% ipython --no-banner

In [1]: import numpy as np

In [2]: np.set_printoptions(precision=3, suppress=True, linewidth=160)

In [3]: m1 = np.load("case10.npy")

In [4]: m1
Out[4]: 
array([[ 30.996, -16.965, -20.014,   9.02 , -10.01 , -22.995,   2.   ,  30.995,  10.991, -25.   ,  -1.025,   9.023,  28.991,  13.997,   5.013,  29.962],
       [ 18.014, -15.988,   6.015,  11.976,  21.989,  30.003,   8.979,  18.984, -13.969,  11.032,  -9.996,   9.032,  13.013,  -3.053,  -9.998, -19.973],
       [ 26.017, -10.002, -13.   ,   8.967,  -8.024, -10.02 ,  -4.98 ,  28.962,  16.014, -35.016, -14.044,  -0.011,  43.027,   1.03 ,   6.976,  45.009],
       [ 47.012, -32.985,  -6.009,  22.963,  22.025,  25.012,  12.034,  48.981,  -9.014,  -6.976, -16.984,  17.007,  43.022,   3.992,  -9.002,   0.029],
       [ 12.004,   0.004,  -8.969,   3.009, -12.013, -12.034,  -9.02 ,  14.983,  17.995, -32.965, -12.004,  -6.004,  33.012,  -2.989,   8.981,  45.052],
       [ 14.97 ,  -6.979,  -8.008,   5.009,  -4.006,  -6.997,  -1.012,  15.958,   6.969, -15.992,  -4.993,   1.996,  19.986,   3.009,   2.987,  19.998],
       [ 46.953, -37.026,  -6.011,  23.008,  25.984,  24.994,  17.998,  47.01 , -17.014,   6.994,  -8.976,  22.994,  28.999,   9.967, -13.007, -19.998],
       [ 17.992,  -8.013,   6.015,  11.989,  14.007,  30.001,  -3.022,  23.   ,   2.044, -17.016, -25.969,  -2.973,  40.991, -15.022,  -1.995,  19.971],
       [  6.056,  -0.005,   2.044,   4.016,   1.982,  10.019,  -4.97 ,   9.028,   5.974, -14.935, -14.002,  -5.033,  23.028,  -9.007,   1.984,  19.966]])

In [5]: left, sigma, Vh = np.linalg.svd(m1, full_matrices=False)

In [6]: sigma
Out[6]: array([182.857, 125.314,  60.891,   0.117,   0.089,   0.081,   0.076,   0.054,   0.033])

In [7]: (sigma > 1e-8).sum()
Out[7]: np.int64(9)

In [8]: round(np.linalg.norm(m1, 2) / np.linalg.norm(m1), 3)
Out[8]: np.float64(0.795)

In [9]: [round(float(x), 3) for x in np.linalg.svd(m1, compute_uv=False)[:3]]
Out[9]: [182.857, 125.314, 60.891]

In [10]: print(np.linalg.cond(m1) > 100)
True

In [11]: left, sigma, Vh = np.linalg.svd(m1)

In [12]: print(sigma)
[182.857 125.314  60.891   0.117   0.089   0.081   0.076   0.054   0.033]

In [13]: Y = left[:, :3] @ np.diag(sigma[:3]) @ Vh[:3]

In [14]: round(float(np.linalg.norm(m1 - Y, 2)), 3), round(sigma[3], 3)
Out[14]: (0.117, np.float64(0.117))

In [15]: np.round(np.linalg.norm(m1 - Y) / np.linalg.norm(m1), 3)
Out[15]: np.float64(0.001)

In [16]: T = np.stack([m1, 4 * m1, m1[::-1]])

In [17]: (T @ m1.T).shape
Out[17]: (3, 9, 9)

In [18]: print(np.linalg.matrix_rank(T))
[9 9 9]

In [19]: np.linalg.matrix_rank(T.reshape(3, -1))
Out[19]: np.int64(2)

In [20]: print(T.shape)
(3, 9, 16)

In [21]: u, g = m1[0], m1[7]

In [22]: round(u @ g, 3)
Out[22]: np.float64(2572.271)

In [23]: pr = (u @ g) / (u @ u) * u

In [24]: round(float((g - pr) @ u), 3)
Out[24]: -0.0

In [25]: feats = np.load("a.npy")

In [26]: feats
Out[26]: 
array([[ 3.085, -1.516,  3.169, -1.116, -1.378],
       [ 1.966, -3.051,  3.02 , -1.14 , -1.185],
       [-3.872, -1.642,  0.923,  2.359,  0.947],
       [ 1.266, -1.685, -1.698, -4.144,  0.71 ],
       [-0.062, -2.317,  0.133,  4.331, -0.924],
       [-1.334,  0.685,  1.376, -3.95 , -2.293],
       [ 4.321,  1.348,  0.363,  0.702,  1.972],
       [-0.502, -0.73 , -3.87 , -3.023,  0.317],
       [ 3.205, -1.438, -3.496,  0.32 ,  0.576],
       [ 1.41 , -0.655,  1.917, -4.346,  0.142],
       [ 1.311, -0.299,  4.102, -2.057, -1.463],
       [-1.094,  1.328,  3.512, -3.043,  0.668],
       [-0.718,  2.111, -1.183,  3.017,  3.087],
       [ 1.804,  3.578,  2.43 , -1.739, -0.103],
       [-1.819,  2.365, -3.159, -0.693,  2.375],
       [ 0.256,  2.024,  2.509,  3.625,  1.184],
       [-2.84 ,  0.763,  3.033, -1.667, -2.091],
       [-2.176, -2.067, -2.16 , -3.364, -0.083],
       [-3.234,  1.647,  0.607,  0.273,  3.374],
       [ 1.99 ,  2.436,  3.717, -0.596,  0.965]])

In [27]: T = np.stack([feats, -1 * feats, feats[::-1]])

In [28]: np.linalg.matrix_rank(T)
Out[28]: array([5, 5, 5])

In [29]: T.shape
Out[29]: (3, 20, 5)

In [30]: T.sum(axis=0)
Out[30]: 
array([[ 1.99 ,  2.436,  3.717, -0.596,  0.965],
       [-3.234,  1.647,  0.607,  0.273,  3.374],
       [-2.176, -2.067, -2.16 , -3.364, -0.083],
       [-2.84 ,  0.763,  3.033, -1.667, -2.091],
       [ 0.256,  2.024,  2.509,  3.625,  1.184],
       [-1.819,  2.365, -3.159, -0.693,  2.375],
       [ 1.804,  3.578,  2.43 , -1.739, -0.103],
       [-0.718,  2.111, -1.183,  3.017,  3.087],
       [-1.094,  1.328,  3.512, -3.043,  0.668],
       [ 1.311, -0.299,  4.102, -2.057, -1.463],
       [ 1.41 , -0.655,  1.917, -4.346,  0.142],
       [ 3.205, -1.438, -3.496,  0.32 ,  0.576],
       [-0.502, -0.73 , -3.87 , -3.023,  0.317],
       [ 4.321,  1.348,  0.363,  0.702,  1.972],
       [-1.334,  0.685,  1.376, -3.95 , -2.293],
       [-0.062, -2.317,  0.133,  4.331, -0.924],
       [ 1.266, -1.685, -1.698, -4.144,  0.71 ],
       [-3.872, -1.642,  0.923,  2.359,  0.947],
       [ 1.966, -3.051,  3.02 , -1.14 , -1.185],
       [ 3.085, -1.516,  3.169, -1.116, -1.378]])

In [31]: Z = feats[[4, 6]].astype(float)

In [32]: for _ in range(6):
    ...:     idx = np.linalg.norm(feats[:, None] - Z, axis=-1).argmin(axis=1)
    ...:     Z = np.array([feats[idx == j].mean(axis=0) for j in range(2)])
    ...: 

In [33]: print(idx)
[1 1 0 1 0 1 1 1 1 1 1 1 0 1 0 0 1 1 0 1]

In [34]: np.abs(Z[1] - Z[0]).argmax()
Out[34]: np.int64(3)

In [35]: print(Z)
[[-1.575  0.698 -0.028  2.152  1.674]
 [ 0.887 -0.093  1.101 -2.083 -0.232]]

In [36]: Z[1] - Z[0]
Out[36]: array([ 2.461, -0.791,  1.129, -4.235, -1.906])

In [37]: data = np.loadtxt("layer8.csv", delimiter=",")

In [38]: data
Out[38]: 
array([[1.   , 0.5  , 0.25 , 0.125, 0.062, 0.031, 0.016, 0.008, 0.004, 0.002, 0.001, 0.   , 0.   , 0.   , 0.   ],
       [0.5  , 1.   , 0.5  , 0.25 , 0.125, 0.062, 0.031, 0.016, 0.008, 0.004, 0.002, 0.001, 0.   , 0.   , 0.   ],
       [0.25 , 0.5  , 1.   , 0.5  , 0.25 , 0.125, 0.062, 0.031, 0.016, 0.008, 0.004, 0.002, 0.001, 0.   , 0.   ],
       [0.125, 0.25 , 0.5  , 1.   , 0.5  , 0.25 , 0.125, 0.062, 0.031, 0.016, 0.008, 0.004, 0.002, 0.001, 0.   ],
       [0.062, 0.125, 0.25 , 0.5  , 1.   , 0.5  , 0.25 , 0.125, 0.062, 0.031, 0.016, 0.008, 0.004, 0.002, 0.001],
       [0.031, 0.062, 0.125, 0.25 , 0.5  , 1.   , 0.5  , 0.25 , 0.125, 0.062, 0.031, 0.016, 0.008, 0.004, 0.002],
       [0.016, 0.031, 0.062, 0.125, 0.25 , 0.5  , 1.   , 0.5  , 0.25 , 0.125, 0.062, 0.031, 0.016, 0.008, 0.004],
       [0.008, 0.016, 0.031, 0.062, 0.125, 0.25 , 0.5  , 1.   , 0.5  , 0.25 , 0.125, 0.062, 0.031, 0.016, 0.008],
       [0.004, 0.008, 0.016, 0.031, 0.062, 0.125, 0.25 , 0.5  , 1.   , 0.5  , 0.25 , 0.125, 0.062, 0.031, 0.016],
       [0.002, 0.004, 0.008, 0.016, 0.031, 0.062, 0.125, 0.25 , 0.5  , 1.   , 0.5  , 0.25 , 0.125, 0.062, 0.031],
       [0.001, 0.002, 0.004, 0.008, 0.016, 0.031, 0.062, 0.125, 0.25 , 0.5  , 1.   , 0.5  , 0.25 , 0.125, 0.062],
       [0.   , 0.001, 0.002, 0.004, 0.008, 0.016, 0.031, 0.062, 0.125, 0.25 , 0.5  , 1.   , 0.5  , 0.25 , 0.125],
       [0.   , 0.   , 0.001, 0.002, 0.004, 0.008, 0.016, 0.031, 0.062, 0.125, 0.25 , 0.5  , 1.   , 0.5  , 0.25 ],
       [0.   , 0.   , 0.   , 0.001, 0.002, 0.004, 0.008, 0.016, 0.031, 0.062, 0.125, 0.25 , 0.5  , 1.   , 0.5  ],
       [0.   , 0.   , 0.   , 0.   , 0.001, 0.002, 0.004, 0.008, 0.016, 0.031, 0.062, 0.125, 0.25 , 0.5  , 1.   ]])

In [39]: # equal to its transpose

In [40]: vals, evecs = np.linalg.eigvalsh(data)
---------------------------------------------------------------------------
ValueError                                Traceback (most recent call last)
Cell In[40], line 1
----> 1 vals, evecs = np.linalg.eigvalsh(data)

ValueError: too many values to unpack (expected 2)

In [41]: vals, evecs = np.linalg.eigh(data)

In [42]: np.unique(vals.round(6) + 0, return_counts=True)[1]
Out[42]: array([1, 1, 1, 1, 1, 1, 1, 1, 1, 1, 1, 1, 1, 1, 1])

In [43]: np.abs(evecs[:, -1])
Out[43]: array([0.113, 0.166, 0.215, 0.256, 0.29 , 0.315, 0.33 , 0.335, 0.33 , 0.315, 0.29 , 0.256, 0.215, 0.166, 0.113])

In [44]: vals, evecs = np.linalg.eigh(data)

In [45]: x0 = np.array([-4, 2, 4, 5, 7, -7, -9, -8, 2, 9, 2, 5, -3, -5, 0])

In [46]: (np.sign(evecs[:, -1].round(6)) == np.sign(evecs[0, -1].round(6))).astype(int)
Out[46]: array([1, 1, 1, 1, 1, 1, 1, 1, 1, 1, 1, 1, 1, 1, 1])

In [47]: print(np.abs(data).sum(axis=1).max(), round(float(np.abs(vals).max()), 3))
2.984 2.826

In [48]: x0 = np.array([-1, 3, 0, 3, -1, 3, 2, 3, -3, -2, -2, 3, -2, -1, -3])

In [49]: rhs = data @ x0

In [50]: b, lr = np.zeros(15), 1 / np.linalg.norm(data, 2) ** 2

In [51]: for i in range(10):
    ...:     b -= lr * data.T @ (data @ b - rhs)
    ...:     if i % 2 == 0: print(i, round(np.linalg.norm(data @ b - rhs), 3))
    ...: 
0 5.504
2 3.919
4 3.355
6 2.933
8 2.603

In [52]: np.round(np.linalg.cond(data), 3)
Out[52]: np.float64(8.403)

In [53]: mat = np.load("arr.npy")

In [54]: mat
Out[54]: 
array([[0, 0, 0, 0, 0],
       [3, 0, 0, 0, 0],
       [0, 0, 0, 0, 1],
       [0, 2, 0, 0, 0],
       [0, 0, 0, 0, 0],
       [3, 0, 0, 0, 0],
       [0, 0, 0, 0, 0],
       [0, 0, 0, 2, 0],
       [2, 0, 0, 0, 1],
       [0, 0, 2, 0, 0],
       [3, 0, 0, 0, 0],
       [0, 0, 3, 0, 0],
       [0, 0, 0, 0, 0],
       [0, 0, 0, 0, 0],
       [0, 0, 0, 0, 0],
       [0, 2, 0, 0, 0]])

In [55]: hat = mat @ np.linalg.solve(mat.T @ mat, mat.T)

In [56]: np.diag(hat)
Out[56]: array([0.   , 0.31 , 0.534, 0.5  , 0.   , 0.31 , 0.   , 1.   , 0.534, 0.308, 0.31 , 0.692, 0.   , 0.   , 0.   , 0.5  ])

In [57]: np.round(hat @ mat[:, 4], 3) + 0
Out[57]: array([0., 0., 1., 0., 0., 0., 0., 0., 1., 0., 0., 0., 0., 0., 0., 0.])

In [58]: np.allclose(hat @ hat, hat)
Out[58]: True
